$ python3 -q
>>> import numpy as np
>>> from numpy import linalg as LA
>>> np.set_printoptions(suppress=True, linewidth=100)
>>> rng = np.random.default_rng(564976)
>>> lab = rng.integers(0, 3, 3)
>>> K = np.triu((lab[:, None] == lab) & (rng.random((3, 3)) < 0.8), 1).astype(int)
>>> K += K.T
>>> K
array([[0, 0, 0],
       [0, 0, 0],
       [0, 0, 0]])
>>> F = np.load("mat.npy")
>>> F
array([[ 0,  0,  0,  0,  0,  0, -4],
       [ 0,  0,  0,  0,  0,  3,  0],
       [ 0,  0,  0,  0, -5,  0,  0],
       [ 0,  0,  0,  4,  0,  0,  0],
       [ 0,  0,  5,  0,  0,  0,  0],
       [ 0, -5,  0,  0,  0,  0,  0],
       [-2,  0,  0,  0,  0,  0,  0]])
>>> F.T @ F
array([[ 4,  0,  0,  0,  0,  0,  0],
       [ 0, 25,  0,  0,  0,  0,  0],
       [ 0,  0, 25,  0,  0,  0,  0],
       [ 0,  0,  0, 16,  0,  0,  0],
       [ 0,  0,  0,  0, 25,  0,  0],
       [ 0,  0,  0,  0,  0,  9,  0],
       [ 0,  0,  0,  0,  0,  0, 16]])
>>> np.round(LA.norm(F, axis=0), 2)
array([2., 5., 5., 4., 5., 3., 4.])
>>> F[:, 4] @ F[:, 0]
np.int64(0)
>>> F @ F.T
array([[16,  0,  0,  0,  0,  0,  0],
       [ 0,  9,  0,  0,  0,  0,  0],
       [ 0,  0, 25,  0,  0,  0,  0],
       [ 0,  0,  0, 16,  0,  0,  0],
       [ 0,  0,  0,  0, 25,  0,  0],
       [ 0,  0,  0,  0,  0, 25,  0],
       [ 0,  0,  0,  0,  0,  0,  4]])
>>> t3 = np.stack([F, 2 * F, F[::-1]])
>>> np.einsum("bij,cij->bc", t3, t3)
array([[120, 240,  16],
       [240, 480,  32],
       [ 16,  32, 120]])
>>> (t3 @ F.T).shape
(3, 7, 7)
>>> np.round(np.sort(LA.eigvals(F).real), 2)
array([-2.83,  0.  ,  0.  ,  0.  ,  0.  ,  2.83,  4.  ])
>>> round(float(LA.det(F)), 2)
-12000.0
>>> np.round(np.sort(np.abs(LA.eigvals(F))), 2)
array([2.83, 2.83, 3.87, 3.87, 4.  , 5.  , 5.  ])
>>> (F + F.T) / 2
array([[ 0.,  0.,  0.,  0.,  0.,  0., -3.],
       [ 0.,  0.,  0.,  0.,  0., -1.,  0.],
       [ 0.,  0.,  0.,  0.,  0.,  0.,  0.],
       [ 0.,  0.,  0.,  4.,  0.,  0.,  0.],
       [ 0.,  0.,  0.,  0.,  0.,  0.,  0.],
       [ 0., -1.,  0.,  0.,  0.,  0.,  0.],
       [-3.,  0.,  0.,  0.,  0.,  0.,  0.]])
>>> F - F[0]
array([[ 0,  0,  0,  0,  0,  0,  0],
       [ 0,  0,  0,  0,  0,  3,  4],
       [ 0,  0,  0,  0, -5,  0,  4],
       [ 0,  0,  0,  4,  0,  0,  4],
       [ 0,  0,  5,  0,  0,  0,  4],
       [ 0, -5,  0,  0,  0,  0,  4],
       [-2,  0,  0,  0,  0,  0,  4]])
>>> F.sum(axis=0)
array([-2, -5,  5,  4, -5,  3, -4])
>>> LA.matrix_rank(F)
np.int64(7)
>>> np.unravel_index(np.abs(F).argmax(), F.shape)
(np.int64(2), np.int64(4))
>>> np.diff(F, axis=0)
array([[ 0,  0,  0,  0,  0,  3,  4],
       [ 0,  0,  0,  0, -5, -3,  0],
       [ 0,  0,  0,  4,  5,  0,  0],
       [ 0,  0,  5, -4,  0,  0,  0],
       [ 0, -5, -5,  0,  0,  0,  0],
       [-2,  5,  0,  0,  0,  0,  0]])
>>> M = np.array([[4.0, -2.0, 1.0, -2.0, 2.0],
...     [-2.0, 7.0, -2.0, 4.0, -4.0],
...     [1.0, -2.0, 4.0, -2.0, 2.0],
...     [-2.0, 4.0, -2.0, 7.0, -4.0],
...     [2.0, -4.0, 2.0, -4.0, 7.0]])
>>> Q, R = LA.qr(M)
>>> round(float(np.trace(Q @ Q.T)), 2)
5.0
>>> np.round(Q @ R, 2)
array([[ 4., -2.,  1., -2.,  2.],
       [-2.,  7., -2.,  4., -4.],
       [ 1., -2.,  4., -2.,  2.],
       [-2.,  4., -2.,  7., -4.],
       [ 2., -4.,  2., -4.,  7.]])
>>> R.round(2)
array([[-5.39,  7.43, -3.71,  7.43, -7.43],
       [ 0.  , -5.82,  2.13, -4.27,  4.27],
       [ 0.  ,  0.  , -3.26,  1.01, -1.01],
       [ 0.  ,  0.  ,  0.  , -3.82,  1.46],
       [ 0.  ,  0.  ,  0.  ,  0.  ,  3.53]])
>>> A2 = LA.inv(M)
>>> np.round(LA.slogdet(M)[0], 2)
np.float64(1.0)
>>> np.allclose(A2, M.T)
False
>>> np.abs(M).max()
np.float64(7.0)
>>> LA.matrix_rank(M)
np.int64(5)
>>> np.round(LA.svd(M, compute_uv=False), 2)
array([17.,  3.,  3.,  3.,  3.])
>>> round(float(LA.norm(M)), 2)
18.03
>>> M - M[0]
array([[ 0.,  0.,  0.,  0.,  0.],
       [-6.,  9., -3.,  6., -6.],
       [-3.,  0.,  3.,  0.,  0.],
       [-6.,  6., -3.,  9., -6.],
       [-2., -2.,  1., -2.,  5.]])
>>> low = LA.cholesky(M)
>>> low.round(2)
array([[ 2.  ,  0.  ,  0.  ,  0.  ,  0.  ],
       [-1.  ,  2.45,  0.  ,  0.  ,  0.  ],
       [ 0.5 , -0.61,  1.84,  0.  ,  0.  ],
       [-1.  ,  1.22, -0.41,  2.08,  0.  ],
       [ 1.  , -1.22,  0.41, -0.64,  1.98]])
>>> np.round(M / np.sqrt(np.outer(np.diag(M), np.diag(M))), 2)
array([[ 1.  , -0.38,  0.25, -0.38,  0.38],
       [-0.38,  1.  , -0.38,  0.57, -0.57],
       [ 0.25, -0.38,  1.  , -0.38,  0.38],
       [-0.38,  0.57, -0.38,  1.  , -0.57],
       [ 0.38, -0.57,  0.38, -0.57,  1.  ]])
>>> LA.eigvalsh(M).min() > 0
np.True_
>>> np.round(low @ low.T, 2)
array([[ 4., -2.,  1., -2.,  2.],
       [-2.,  7., -2.,  4., -4.],
       [ 1., -2.,  4., -2.,  2.],
       [-2.,  4., -2.,  7., -4.],
       [ 2., -4.,  2., -4.,  7.]])
>>> data = np.array([[3, 2], [0, 0]])
>>> data
array([[3, 2],
       [0, 0]])
>>> # triangular, det is the product of the diagonal
>>> U, sig, Vt = LA.svd(data)
>>> evecs = Vt[:(sig > 1e-8).sum()]
>>> x0 = data[1] + -2 * data[0] + rng.integers(2) * np.eye(2)[1]
>>> x0
array([-6., -4.])
>>> np.round(evecs.T @ evecs, 2)
array([[0.69, 0.46],
       [0.46, 0.31]])
>>> np.round(np.diag(evecs.T @ evecs), 2)
array([0.69, 0.31])
>>> LA.lstsq(data[:-1].T, data[-1])[2]
np.int32(1)
>>> np.allclose(data[:-1].T @ LA.lstsq(data[:-1].T, data[-1])[0], data[-1])
True
>>> np.round(LA.norm(data, 2) / LA.norm(data), 2)
np.float64(1.0)
>>> np.argsort(-LA.norm(data, axis=0).round(6), kind="stable")[:3]
array([0, 1])
>>> np.round(LA.norm(data, 1), 2), round(float(LA.norm(data, np.inf)), 2)
(np.float64(3.0), 5.0)
>>> LA.norm(data, axis=1).argmax()
np.int64(0)
>>> np.round(LA.norm(data, axis=0), 2)
array([3., 2.])
>>> round(LA.norm(data) ** 2 / LA.norm(data, 2) ** 2, 2)
np.float64(1.0)
>>> round(LA.norm(data, "nuc"), 2)
np.float64(3.61)
>>> t3 = np.stack([data, -2 * data, data[::-1]])
>>> (t3 @ data.T).shape
(3, 2, 2)
>>> t3.shape
(3, 2, 2)
>>> np.round(LA.norm(t3, axis=(1, 2)), 2)
array([3.61, 7.21, 3.61])
>>> np.round(LA.det(t3), 2)
array([0., 0., 0.])
>>> arr = np.loadtxt("sample7.csv", delimiter=",")
>>> arr
array([[-0.68,  0.69, -0.09,  4.19],
       [-1.37, -1.05,  3.05, -0.4 ],
       [-1.12,  0.09, -1.68, -7.35],
       [ 0.85, -2.24, -3.88,  0.22],
       [-0.65,  0.63, -0.43, -4.32],
       [-0.45,  0.75, -1.46,  1.43],
       [ 1.21, -0.38, -6.75, -3.69],
       [-0.65, -0.04, -0.15,  3.13],
       [ 0.35,  2.05,  3.49,  1.72],
       [ 0.68,  1.02,  4.35, -4.25],
       [-0.35, -0.12, -0.48, -1.4 ],
       [ 1.22, -0.72, -2.04,  0.51],
       [-0.47, -1.91,  1.25, 12.44],
       [ 0.44,  0.58,  2.32,  4.11],
       [-0.16, -0.11, -1.5 , -3.05]])
>>> C2 = np.cov(arr, rowvar=False)
>>> np.median(arr, axis=0)
array([-0.35, -0.04, -0.43,  0.22])
>>> C2.shape
(4, 4)
>>> np.round(np.corrcoef(arr[:, 3], arr[:, 1])[0, 1], 2)
np.float64(-0.27)
>>> C2.round(2)
array([[ 0.67, -0.04, -0.75, -0.19],
       [-0.04,  1.25,  1.32, -1.44],
       [-0.75,  1.32,  8.48,  3.7 ],
       [-0.19, -1.44,  3.7 , 22.81]])
>>> A2 = arr + rng.integers(-2, 3, (15, 2)) @ rng.integers(-2, 3, (2, 4))
>>> A2.round(2)
array([[-4.68, -3.31,  1.91,  8.19],
       [-3.37, -3.05,  4.05,  1.6 ],
       [-3.12, -1.91, -0.68, -5.35],
       [-1.15, -0.24, -2.88,  2.22],
       [ 3.35,  2.63, -2.43, -8.32],
       [ 1.55, -1.25, -2.46, -0.57],
       [ 3.21,  1.62, -7.75, -5.69],
       [-0.65,  3.96, -0.15,  3.13],
       [ 0.35,  4.05,  3.49,  1.72],
       [-1.32, -2.98,  5.35, -2.25],
       [ 1.65,  3.88, -1.48, -3.4 ],
       [-0.78, -6.72, -1.04,  2.51],
       [ 3.53,  6.09, -0.75,  8.44],
       [ 2.44,  4.58,  1.32,  2.11],
       [ 1.84, -2.11, -2.5 , -5.05]])
>>> np.round(A2 - arr, 2)
array([[-4., -4.,  2.,  4.],
       [-2., -2.,  1.,  2.],
       [-2., -2.,  1.,  2.],
       [-2.,  2.,  1.,  2.],
       [ 4.,  2., -2., -4.],
       [ 2., -2., -1., -2.],
       [ 2.,  2., -1., -2.],
       [ 0.,  4.,  0.,  0.],
       [ 0.,  2.,  0.,  0.],
       [-2., -4.,  1.,  2.],
       [ 2.,  4., -1., -2.],
       [-2., -6.,  1.,  2.],
       [ 4.,  8., -2., -4.],
       [ 2.,  4., -1., -2.],
       [ 2., -2., -1., -2.]])
>>> np.abs(A2 - arr).sum(axis=1)
array([14.,  7.,  7.,  7., 12.,  7.,  7.,  4.,  2.,  9.,  9., 11., 18.,  9.,  7.])
